$ ipython --no-banner

In [1]: import numpy as np

In [2]: np.set_printoptions(suppress=True, linewidth=200)

In [3]: rng = np.random.default_rng(337)

In [4]: labels = rng.integers(0, 2, 5)

In [5]: mat = np.array([[5, 1, -1, 0, -4],
   ...:     [4, 4, -2, -2, 5],
   ...:     [3, -3, 0, 3, -5],
   ...:     [-5, 0, 2, -3, 0],
   ...:     [-3, 0, 3, -3, -2]]) * (labels[:, None] == labels)

In [6]: mat
Out[6]: 
array([[ 5,  1, -1,  0,  0],
       [ 4,  4, -2, -2,  0],
       [ 3, -3,  0,  3,  0],
       [-5,  0,  2, -3,  0],
       [ 0,  0,  0,  0, -2]])

In [7]: vec = np.array([-2, -2, 3, 0, 2])

In [8]: y = mat @ vec

In [9]: y
Out[9]: array([-15, -22,   0,  16,  -4])

In [10]: np.round(np.linalg.solve(mat, mat[:, 4]), 3)
Out[10]: array([ 0., -0.,  0., -0.,  1.])

In [11]: labels = rng.permutation(5)

In [12]: A2 = mat[:, labels] * rng.choice([-1, 1], 5)

In [13]: A2
Out[13]: 
array([[ 0,  0,  5, -1,  1],
       [ 0, -2,  4, -2,  4],
       [ 0,  3,  3,  0, -3],
       [ 0, -3, -5,  2,  0],
       [-2,  0,  0,  0,  0]])

In [14]: left, _, VT = np.linalg.svd(mat.T @ A2)

In [15]: np.round(np.linalg.lstsq(mat, A2)[0], 3) + 0
Out[15]: 
array([[0., 0., 1., 0., 0.],
       [0., 0., 0., 0., 1.],
       [0., 0., 0., 1., 0.],
       [0., 1., 0., 0., 0.],
       [1., 0., 0., 0., 0.]])

In [16]: arr = np.load("run6.npy")

In [17]: arr
Out[17]: 
array([[ 0.1,  0.3, -1.6,  0.2, -2. ,  2. , -1. ],
       [ 0.1, -0.7,  0.5,  0.2, 26. ,  0.5,  0.9],
       [ 0.3,  1.8, -1.1, -0.2, 22. , -1.6,  0.7],
       [ 0.2, -0.8, -1.1,  0.9, -4. , -1.2, -0.2],
       [ 0.6,  0.3, -0.2,  0.4,  8. ,  0.2,  0.6]])

In [18]: np.round(np.diff(arr, axis=0), 3)
Out[18]: 
array([[  0. ,  -1. ,   2.1,   0. ,  28. ,  -1.5,   1.9],
       [  0.2,   2.5,  -1.6,  -0.4,  -4. ,  -2.1,  -0.2],
       [ -0.1,  -2.6,   0. ,   1.1, -26. ,   0.4,  -0.9],
       [  0.4,   1.1,   0.9,  -0.5,  12. ,   1.4,   0.8]])

In [19]: np.linalg.rank(arr)
Traceback (most recent call last):
  Cell In[19], line 1
    np.linalg.rank(arr)
AttributeError: module 'numpy.linalg' has no attribute 'rank'


In [20]: np.round(arr.sum(axis=1), 3)
Out[20]: array([-2. , 27.5, 21.9, -6.2,  9.9])

In [21]: arr[5]
Traceback (most recent call last):
  Cell In[21], line 1
    arr[5]
IndexError: index 5 is out of bounds for axis 0 with size 5


In [22]: np.round(arr - arr[0], 3)
Out[22]: 
array([[ 0. ,  0. ,  0. ,  0. ,  0. ,  0. ,  0. ],
       [ 0. , -1. ,  2.1,  0. , 28. , -1.5,  1.9],
       [ 0.2,  1.5,  0.5, -0.4, 24. , -3.6,  1.7],
       [ 0.1, -1.1,  0.5,  0.7, -2. , -3.2,  0.8],
       [ 0.5,  0. ,  1.4,  0.2, 10. , -1.8,  1.6]])

In [23]: np.round(arr.sum(axis=0), 3)
Out[23]: array([ 1.3,  0.9, -3.5,  1.5, 50. , -0.1,  1. ])

In [24]: np.round(np.linalg.norm(arr), 3)
Out[24]: np.float64(35.587)

In [25]: np.round(np.linalg.svd(arr, compute_uv=False), 3)
Out[25]: array([35.31 ,  2.931,  2.65 ,  1.855,  0.766])

In [26]: left, sigma, VT = np.linalg.svd(arr)

In [27]: np.argmax(sigma[:-1] / (sigma[1:] + 1e-6)) + 1
Out[27]: np.int64(1)

In [28]: sigma.round(3)
Out[28]: array([35.31 ,  2.931,  2.65 ,  1.855,  0.766])

In [29]: A2 = left[:, :1] @ np.diag(sigma[:1]) @ VT[:1]

In [30]: round(float(np.abs(arr - A2).max()), 3)
Out[30]: 1.967

In [31]: round(np.linalg.norm(arr - A2) / np.linalg.norm(arr), 3)
Out[31]: np.float64(0.125)

In [32]: round(float(np.linalg.norm(arr, 2) / np.linalg.norm(arr)), 3)
Out[32]: 0.992

In [33]: np.linalg.matrix_rank(arr, rtol=0.1)
Out[33]: np.int64(1)

In [34]: np.argsort(-np.linalg.norm(arr, axis=0).round(6), kind="stable")[:3]
Out[34]: array([4, 5, 2])

In [35]: J = np.loadtxt("a.csv", delimiter=",")

In [36]: J
Out[36]: 
array([[ 0.596,  0.038,  0.879, -0.954, -0.429, -1.524,  1.299,  2.403,  0.415, -1.347],
       [ 0.036,  0.634,  0.818, -0.263,  0.152, -1.908,  0.618,  2.244, -0.012, -0.7  ],
       [ 1.153,  0.434,  1.87 , -1.447, -0.154, -3.42 ,  1.881,  4.615,  0.328, -2.092],
       [ 1.052, -0.06 , -0.26 ,  0.039,  0.366,  1.989, -1.219, -2.041,  0.296,  0.896],
       [-0.348, -0.574, -0.478,  0.184, -0.299,  0.582,  0.02 , -0.853, -0.067,  0.012],
       [ 0.269,  0.016,  0.323, -0.095,  0.814, -0.419, -0.168,  0.423, -0.211,  0.325],
       [ 1.74 ,  1.675,  1.479, -0.095,  2.17 , -1.294, -1.144,  1.724,  0.097,  0.772],
       [ 0.067,  0.482,  0.717, -0.659,  0.066, -0.67 ,  0.777,  1.481,  0.183, -0.371],
       [-0.79 , -0.524, -1.858,  1.384,  0.335,  3.831, -2.208, -4.96 , -0.24 ,  2.315],
       [ 0.164, -0.515, -0.61 ,  0.269,  0.204,  1.066, -0.634, -1.595, -0.146,  0.619],
       [ 1.086,  0.577,  1.452, -1.298, -0.381, -2.126,  1.509,  3.385,  0.559, -1.639],
       [ 0.488, -0.092,  0.109, -0.279,  0.367,  0.458, -0.11 , -0.339, -0.061,  0.336],
       [ 0.092,  1.877,  0.807,  0.612,  1.562, -1.27 , -0.87 ,  1.463, -0.039,  0.812]])

In [37]: u, g = J[7], J[4]

In [38]: round(float(u @ u), 3)
Out[38]: 4.607

In [39]: pr = (u @ g) / (u @ u) * u

In [40]: round(float((g - pr) @ u), 3)
Out[40]: -0.0

In [41]: M = np.load("sample9.npy")

In [42]: M
Out[42]: 
array([[-1.134, -3.926,  0.182, -0.126,  0.495, -0.825],
       [ 0.493, -4.085,  0.155, -0.037, -0.158, -0.646],
       [ 0.296,  2.056,  0.048, -0.069, -0.009, -0.747],
       [-0.521,  5.105,  0.127,  0.104,  0.059, -1.174],
       [-2.112,  5.219,  0.032, -0.056, -0.073, -0.752],
       [ 0.878,  2.542, -0.364,  0.006,  0.051,  0.461],
       [-1.199, -1.464, -0.47 , -0.125,  0.132,  0.666],
       [-2.952,  0.578, -0.173,  0.092, -0.021, -0.093],
       [ 2.174,  0.218,  0.371, -0.082, -0.079,  0.513],
       [-2.53 , -4.165,  0.522, -0.282,  0.01 , -0.023],
       [-0.684, -3.268,  0.134, -0.063, -0.023,  1.183],
       [ 0.341,  2.737, -0.361, -0.044, -0.19 , -0.518],
       [ 0.585, -1.801, -0.188, -0.001, -0.115,  0.303],
       [-1.23 ,  2.372,  0.295, -0.154, -0.174, -0.351],
       [-1.603,  7.023, -0.556, -0.074, -0.173,  0.101],
       [ 1.826, -0.015,  0.562, -0.076, -0.114,  0.277],
       [ 1.005,  0.854, -0.201,  0.046, -0.169,  0.993],
       [ 0.757,  2.566, -0.329,  0.072,  0.115,  0.062],
       [ 0.915, -1.814,  0.087,  0.159, -0.103, -0.736],
       [ 0.122, -0.91 ,  0.142, -0.082, -0.109, -1.045],
       [ 1.375,  1.37 , -0.771, -0.051,  0.005, -0.496],
       [-1.145, -2.387,  0.029,  0.083,  0.03 ,  1.659],
       [-1.613,  5.784, -0.069, -0.073,  0.123, -0.815],
       [ 0.497, -8.744, -1.213, -0.088, -0.195, -0.746],
       [ 0.695,  2.337, -0.161, -0.033, -0.039,  0.85 ],
       [-1.216,  3.435,  0.119, -0.21 , -0.274, -0.18 ]])

In [43]: vec = np.array([-3, 3, -1, 3, -1, -1])

In [44]: y = M @ vec

In [45]: np.round(np.linalg.solve(M.T @ M, M.T @ y), 3)
Out[45]: array([-3.,  3., -1.,  3., -1., -1.])

In [46]: np.round(np.linalg.lstsq(M, y)[0], 3)
Out[46]: array([-3.,  3., -1.,  3., -1., -1.])

In [47]: y = y + 0.1 * rng.normal(size=26)

In [48]: y.round(3)
Out[48]: 
array([ -8.573, -13.232,   5.755,  18.216,  22.536,   4.806,  -1.41 ,  11.026,  -6.991,  -6.296,  -9.172,   8.059,  -7.025,  10.505,  26.334,  -6.398,  -0.868,   5.929,  -6.897,  -2.356,   1.049,
        -5.164,  22.695, -25.94 ,   4.138,  13.55 ])

In [49]: b, *_ = np.linalg.lstsq(M, y)

In [50]: [round(float(np.linalg.norm(np.linalg.solve(M.T @ M + lam * np.eye(6), M.T @ y))), 2) for lam in (0, 1, 10, 100)]
Out[50]: [5.51, 4.36, 3.88, 2.64]

In [51]: round(np.linalg.norm(y - M @ b), 3)
Out[51]: np.float64(0.315)

In [52]: X = np.load("arr.npy")

In [53]: X
Out[53]: 
array([[ 0, -5, -8,  5, -5, -4,  5, -1,  0],
       [ 5,  0,  8, -4,  2,  1,  2, -4, -6],
       [ 8, -8,  0,  1,  8,  1,  9, -3, -4],
       [-5,  4, -1,  0, -4, -8,  3,  1,  4],
       [ 5, -2, -8,  4,  0,  8, -2,  6, -1],
       [ 4, -1, -1,  8, -8,  0,  7, -3, -4],
       [-5, -2, -9, -3,  2, -7,  0,  1,  4],
       [ 1,  4,  3, -1, -6,  3, -1,  0,  1],
       [ 0,  6,  4, -4,  1,  4, -4, -1,  0]])

In [54]: rank = np.linalg.matrix_rank(X)

In [55]: rank
Out[55]: np.int64(8)

In [56]: N = np.linalg.svd(X)[2][rank:].T

In [57]: np.round(N[:, 0] / N[np.abs(N[:, 0]).round(6).argmax(), 0], 3)
Out[57]: array([ 1.   ,  0.129,  0.012,  0.34 ,  0.08 , -0.641, -0.683, -0.291,  0.508])

In [58]: N.shape
Out[58]: (9, 1)

In [59]: [int(np.linalg.matrix_rank(X[:i])) for i in range(1, len(X) + 1)]
Out[59]: [1, 2, 3, 4, 5, 6, 7, 8, 8]

In [60]: [int(np.linalg.matrix_rank(np.delete(X, i, axis=0))) for i in range(9)]
Out[60]: [8, 8, 8, 8, 8, 8, 8, 8, 8]

In [61]: vec = np.array([-3, 3, -8, -7, -6, 9, 7, 4, 8])

In [62]: X @ np.ones(9)
Out[62]: array([-13.,   4.,  12.,  -6.,  10.,   2., -19.,   4.,   6.])

In [63]: X @ vec
Out[63]: array([  39, -104,  -75,   44,   89,  -10,   63,   56,   12])

In [64]: feats = np.loadtxt("block10.csv", delimiter=",")

In [65]: feats
Out[65]: 
array([[ 0.,  0., 11., 10.,  4.],
       [ 0.,  0., 13., 11.,  5.],
       [ 2.,  0., 12., 13.,  7.],
       [ 0.,  0., 14., 11.,  5.],
       [ 6.,  0., 10., 11.,  5.],
       [24.,  0.,  4.,  8.,  2.],
       [18.,  0.,  8., 13.,  7.],
       [ 4.,  0.,  9.,  8.,  2.],
       [ 0.,  0., 13., 14.,  8.],
       [12.,  0.,  6.,  6.,  0.],
       [ 8.,  0.,  6.,  4.,  0.],
       [ 0.,  0., 13., 10.,  4.],
       [ 4.,  4.,  5.,  0.,  0.]])

In [66]: hat = feats @ np.linalg.solve(feats.T @ feats, feats.T)

In [67]: np.round(hat @ feats[:, 0], 3) + 0
Out[67]: array([ 0.,  0.,  2.,  0.,  6., 24., 18.,  4.,  0., 12.,  8.,  0.,  4.])
